$ python3 -q
>>> import numpy as np
>>> np.set_printoptions(precision=3, suppress=True, linewidth=160)
>>> other = np.array([[0, 0, 5, -6, 5, -4, -5],
...     [-1, -6, 7, 3, -1, -7, 6],
...     [-8, 7, -8, 0, -9, 7, 8],
...     [1, -5, -7, 5, 6, 8, 8],
...     [-8, 6, 2, -6, 9, -5, -5],
...     [6, -8, -7, 0, -5, 6, 7],
...     [-6, 7, 6, 6, -2, -5, -7]])
>>> feats = np.tril(other)
>>> feats
array([[ 0,  0,  0,  0,  0,  0,  0],
       [-1, -6,  0,  0,  0,  0,  0],
       [-8,  7, -8,  0,  0,  0,  0],
       [ 1, -5, -7,  5,  0,  0,  0],
       [-8,  6,  2, -6,  9,  0,  0],
       [ 6, -8, -7,  0, -5,  6,  0],
       [-6,  7,  6,  6, -2, -5, -7]])
>>> U, s, Vt = np.linalg.svd(feats)
>>> np.argmax(s[:-1] / (s[1:] + 1e-6)) + 1
np.int64(6)
>>> s.round(3) + 0
array([23.356, 14.05 , 12.772,  6.728,  4.52 ,  2.876,  0.   ])
>>> other = U[:, :6] @ np.diag(s[:6]) @ Vt[:6]
>>> np.linalg.matrix_rank(feats, rtol=0.05)
np.int64(6)
>>> other.round(3) + 0
array([[ 0.,  0.,  0.,  0.,  0.,  0.,  0.],
       [-1., -6.,  0.,  0.,  0.,  0.,  0.],
       [-8.,  7., -8.,  0.,  0.,  0.,  0.],
       [ 1., -5., -7.,  5.,  0.,  0.,  0.],
       [-8.,  6.,  2., -6.,  9.,  0.,  0.],
       [ 6., -8., -7.,  0., -5.,  6.,  0.],
       [-6.,  7.,  6.,  6., -2., -5., -7.]])
>>> np.linalg.matrix_rank(other)
np.int64(6)
>>> round(np.linalg.norm(feats - other) / np.linalg.norm(feats), 3)
np.float64(0.0)
>>> [round(float(x), 3) for x in np.linalg.svd(feats, compute_uv=False)[:3]]
[23.356, 14.05, 12.772]
>>> np.linalg.matrix_rank(feats, rtol=0.1)
np.int64(6)
>>> np.round(np.linalg.norm(feats, 2) / np.linalg.norm(feats), 3)
np.float64(0.746)
>>> f = np.array([-5, 7, -6])
>>> np.correlate(feats[3], feats[4], "full")
array([  0,   0,   9, -51, -31,  83, -82,   8,  86, -40,   0,   0,   0])
>>> np.convolve(feats[3], f)
array([ -5,  32,  -6, -44,  77, -30,   0,   0,   0])
>>> X = np.array([[9, 1, 3, 6, 3, 8, 6],
...     [10, 2, 4, 7, 4, 9, 7],
...     [8, 0, 2, 5, 2, 7, 5],
...     [10, 2, 4, 7, 4, 9, 7]])
>>> ang = np.radians(36)
>>> Rm = np.eye(7)
>>> Rm[6, 6] = Rm[4, 4] = np.cos(ang)
>>> Rm[6, 4], Rm[4, 6] = -np.sin(ang), np.sin(ang)
>>> Rm
array([[ 1.   ,  0.   ,  0.   ,  0.   ,  0.   ,  0.   ,  0.   ],
       [ 0.   ,  1.   ,  0.   ,  0.   ,  0.   ,  0.   ,  0.   ],
       [ 0.   ,  0.   ,  1.   ,  0.   ,  0.   ,  0.   ,  0.   ],
       [ 0.   ,  0.   ,  0.   ,  1.   ,  0.   ,  0.   ,  0.   ],
       [ 0.   ,  0.   ,  0.   ,  0.   ,  0.809,  0.   ,  0.588],
       [ 0.   ,  0.   ,  0.   ,  0.   ,  0.   ,  1.   ,  0.   ],
       [ 0.   ,  0.   ,  0.   ,  0.   , -0.588,  0.   ,  0.809]])
>>> other = X @ Rm.T
>>> other
array([[ 9.   ,  1.   ,  3.   ,  6.   ,  5.954,  8.   ,  3.091],
       [10.   ,  2.   ,  4.   ,  7.   ,  7.351,  9.   ,  3.312],
       [ 8.   ,  0.   ,  2.   ,  5.   ,  4.557,  7.   ,  2.87 ],
       [10.   ,  2.   ,  4.   ,  7.   ,  7.351,  9.   ,  3.312]])
>>> np.abs(np.diag(np.linalg.qr(X)[1])) > 1e-9
array([ True,  True, False, False])
>>> np.linalg.lstsq(X[:-1].T, X[-1])[2]
np.int32(2)
>>> np.allclose(X[:-1].T @ np.linalg.lstsq(X[:-1].T, X[-1])[0], X[-1])
True
>>> U, s, Vt = np.linalg.svd(X)
>>> evecs = Vt[:(s > 1e-8).sum()]
>>> rng = np.random.default_rng(3977)
>>> x0 = X[3] + 4 * X[1] + rng.integers(2) * np.eye(7)[2]
>>> x0
array([50., 10., 20., 35., 20., 45., 35.])
>>> np.allclose(evecs.T @ evecs @ x0, x0)
True
>>> np.diag(evecs.T @ evecs)
array([0.435, 0.48 , 0.233, 0.157, 0.233, 0.303, 0.157])
>>> F = np.tanh(np.array([[0.5],
...     [-0.6],
...     [0.1],
...     [-0.5],
...     [-1.4],
...     [-1.6],
...     [0.1],
...     [-0.6],
...     [-0.5],
...     [-0.4],
...     [1.0],
...     [-1.2]]) @ np.array([[-0.8, 1.8, -1.3]]))
>>> F
array([[-0.38 ,  0.716, -0.572],
       [ 0.446, -0.793,  0.653],
       [-0.08 ,  0.178, -0.129],
       [ 0.38 , -0.716,  0.572],
       [ 0.808, -0.987,  0.949],
       [ 0.856, -0.994,  0.969],
       [-0.08 ,  0.178, -0.129],
       [ 0.446, -0.793,  0.653],
       [ 0.38 , -0.716,  0.572],
       [ 0.31 , -0.617,  0.478],
       [-0.664,  0.947, -0.862],
       [ 0.744, -0.974,  0.915]])
>>> D = np.linalg.norm(F[:, None] - F[None], axis=-1)
>>> np.unravel_index(D.round(6).argmax(), D.shape)
(np.int64(5), np.int64(10))
>>> D.shape
(12, 12)
>>> np.linalg.matrix_rank(D ** 2)
np.int64(5)
>>> D.mean(axis=1).argmax()
np.int64(10)
>>> D[7]
array([2.112, 0.   , 1.353, 0.13 , 0.506, 0.556, 1.353, 0.   , 0.13 , 0.284, 2.56 , 0.436])
>>> np.linalg.norm(F, axis=1)
array([0.992, 1.12 , 0.234, 0.992, 1.59 , 1.631, 0.234, 1.12 , 0.992, 0.839, 1.442, 1.53 ])
>>> x0 = np.array([-4, 1, -2])
>>> target = F @ x0
>>> np.linalg.lstsq(F, target)[0]
array([-4.,  1., -2.])
>>> target = target + 0.3 * rng.normal(size=12)
>>> target
array([ 3.412, -4.477,  0.682, -3.401, -6.125, -5.886,  1.222, -3.603, -3.547, -2.895,  5.13 , -5.441])
>>> b, *_ = np.linalg.lstsq(F, target)
>>> b
array([-4.568,  3.924,  1.824])
>>> Ac = F - F.mean(axis=0)
>>> U, s, Vt = np.linalg.svd(Ac, full_matrices=False)
>>> Vt[0] * np.sign(Vt[0, np.abs(Vt[0]).argmax()])
array([-0.453,  0.667, -0.591])
>>> np.abs(Vt[0]).argmax()
np.int64(1)
>>> (np.sign(U[:, 0]) == np.sign(U[0, 0])).astype(int)
array([1, 0, 1, 0, 0, 0, 1, 0, 0, 0, 1, 0])
>>> round(float((s ** 2).sum() ** 2 / (s ** 4).sum()), 3)
1.015
>>> x0 = np.array([5, 0, 4])
>>> h1 = np.maximum(F @ x0, 0)
>>> F * (h1 > 1e-9)[:, None]
array([[-0.   ,  0.   , -0.   ],
       [ 0.446, -0.793,  0.653],
       [-0.   ,  0.   , -0.   ],
       [ 0.38 , -0.716,  0.572],
       [ 0.808, -0.987,  0.949],
       [ 0.856, -0.994,  0.969],
       [-0.   ,  0.   , -0.   ],
       [ 0.446, -0.793,  0.653],
       [ 0.38 , -0.716,  0.572],
       [ 0.31 , -0.617,  0.478],
       [-0.   ,  0.   , -0.   ],
       [ 0.744, -0.974,  0.915]])
>>> np.maximum(F @ (3 * x0), 0)
array([ 0.   , 14.526,  0.   , 12.559, 23.5  , 24.478,  0.   , 14.526, 12.559, 10.375,  0.   , 22.149])
>>> idx = F[:, 2] > np.median(F[:, 2])
>>> f = F[idx].mean(axis=0) - F[~idx].mean(axis=0)
>>> (((F - F.mean(axis=0)) @ f > 0) == idx).mean()
np.float64(0.75)
>>> ((F - F.mean(axis=0)) @ f > 0).astype(int)
array([0, 1, 0, 1, 1, 1, 0, 1, 1, 1, 0, 1])
>>> idx.astype(int)
array([0, 1, 0, 0, 1, 1, 0, 1, 0, 0, 0, 1])
>>> f
array([ 0.679, -0.904,  0.838])
>>> mat = np.load("m.npy")
>>> mat
array([[ 1.9  , -1.5  , -0.7  , -1.6  ,  1.2  ,  2.8  ],
       [ 1.91 , -1.501, -0.718, -1.557,  1.182,  2.794],
       [ 1.2  ,  1.6  ,  1.   ,  1.6  , -0.5  ,  1.3  ]])
>>> blk = np.stack([mat, 4 * mat, mat[::-1]])
>>> np.linalg.matrix_rank(blk.reshape(3, -1))
np.int64(2)
>>> np.einsum("bij,cij->bc", blk, blk)
array([[ 45.734, 182.938,  17.364],
       [182.938, 731.751,  69.458],
       [ 17.364,  69.458,  45.734]])
>>> other = mat + rng.integers(-2, 3, (3, 2)) @ rng.integers(-2, 3, (2, 6))
>>> other
array([[ 5.9  , -1.5  , -4.7  , -5.6  , -2.8  ,  6.8  ],
       [ 3.91 ,  2.499, -4.718, -7.557, -4.818,  2.794],
       [-1.8  ,  3.6  ,  3.   ,  2.6  ,  0.5  , -2.7  ]])
>>> other - mat
array([[ 4.,  0., -4., -4., -4.,  4.],
       [ 2.,  4., -4., -6., -6.,  0.],
       [-3.,  2.,  2.,  1.,  1., -4.]])
>>> np.linalg.matrix_rank(other - mat, tol=1e-8)
np.int64(2)
>>> np.round(np.linalg.svd(other - mat, compute_uv=False), 3) + 0
array([13.407,  6.577,  0.   ])
>>> np.abs(other - mat).sum(axis=1)
array([20., 22., 13.])
>>> x0 = np.array([0, 0, 1, 1, 1, 1])
>>> mat @ (2 * x0)
array([3.4  , 3.402, 6.8  ])
>>> np.einsum("ij,j->i", mat, x0)
array([1.7  , 1.701, 3.4  ])
>>> np.linalg.norm(mat @ x0) <= np.linalg.norm(mat, 2) * np.linalg.norm(x0) + 1e-9
np.True_
>>> (mat * x0).sum(axis=1)
array([1.7  , 1.701, 3.4  ])
>>> f = np.array([3, 0, 2, 0, 3, 2, 0, 3, 3])
>>> v = np.array([-4, -4, -4, 0, -3, -2, 2])
>>> W0 = np.outer(f, v)
>>> W0
array([[-12, -12, -12,   0,  -9,  -6,   6],
       [  0,   0,   0,   0,   0,   0,   0],
       [ -8,  -8,  -8,   0,  -6,  -4,   4],
       [  0,   0,   0,   0,   0,   0,   0],
       [-12, -12, -12,   0,  -9,  -6,   6],
       [ -8,  -8,  -8,   0,  -6,  -4,   4],
       [  0,   0,   0,   0,   0,   0,   0],
       [-12, -12, -12,   0,  -9,  -6,   6],
       [-12, -12, -12,   0,  -9,  -6,   6]])
>>> np.linalg.lstsq(W0[:-1].T, W0[-1])[2]
np.int32(1)
>>> rk = np.linalg.matrix_rank(W0)
>>> rk
np.int64(1)
>>> null = np.linalg.svd(W0)[2][rk:].T
>>> [int(np.linalg.matrix_rank(np.delete(W0, i, axis=0))) for i in range(9)]
[1, 1, 1, 1, 1, 1, 1, 1, 1]
>>> np.allclose(W0 @ null, 0)
True
>>> null.shape
(7, 6)
>>> [int(np.linalg.matrix_rank(W0[:i])) for i in range(1, len(W0) + 1)]
[1, 1, 1, 1, 1, 1, 1, 1, 1]
>>> np.linalg.matrix_rank(W0.T @ W0), np.linalg.matrix_rank(W0 @ W0.T)
(np.int64(1), np.int64(1))
>>> U, s, Vt = np.linalg.svd(W0)
>>> np.argmax(s[:-1] / (s[1:] + 1e-6)) + 1
np.int64(1)
>>> s.round(3) + 0
array([53.479,  0.   ,  0.   ,  0.   ,  0.   ,  0.   ,  0.   ])
>>> other = U[:, :1] @ np.diag(s[:1]) @ Vt[:1]
>>> other
array([[-12., -12., -12.,   0.,  -9.,  -6.,   6.],
       [  0.,   0.,   0.,   0.,   0.,   0.,   0.],
       [ -8.,  -8.,  -8.,   0.,  -6.,  -4.,   4.],
       [  0.,   0.,   0.,   0.,   0.,   0.,   0.],
       [-12., -12., -12.,   0.,  -9.,  -6.,   6.],
       [ -8.,  -8.,  -8.,   0.,  -6.,  -4.,   4.],
       [  0.,   0.,   0.,   0.,   0.,   0.,   0.],
       [-12., -12., -12.,   0.,  -9.,  -6.,   6.],
       [-12., -12., -12.,   0.,  -9.,  -6.,   6.]])
>>> np.linalg.matrix_rank(other)
np.int64(1)
>>> np.linalg.matrix_rank(W0, rtol=0.05)
np.int64(1)
>>> round(np.linalg.norm(W0 - other, 2), 3), round(s[1], 3)
(np.float64(0.0), np.float64(0.0))
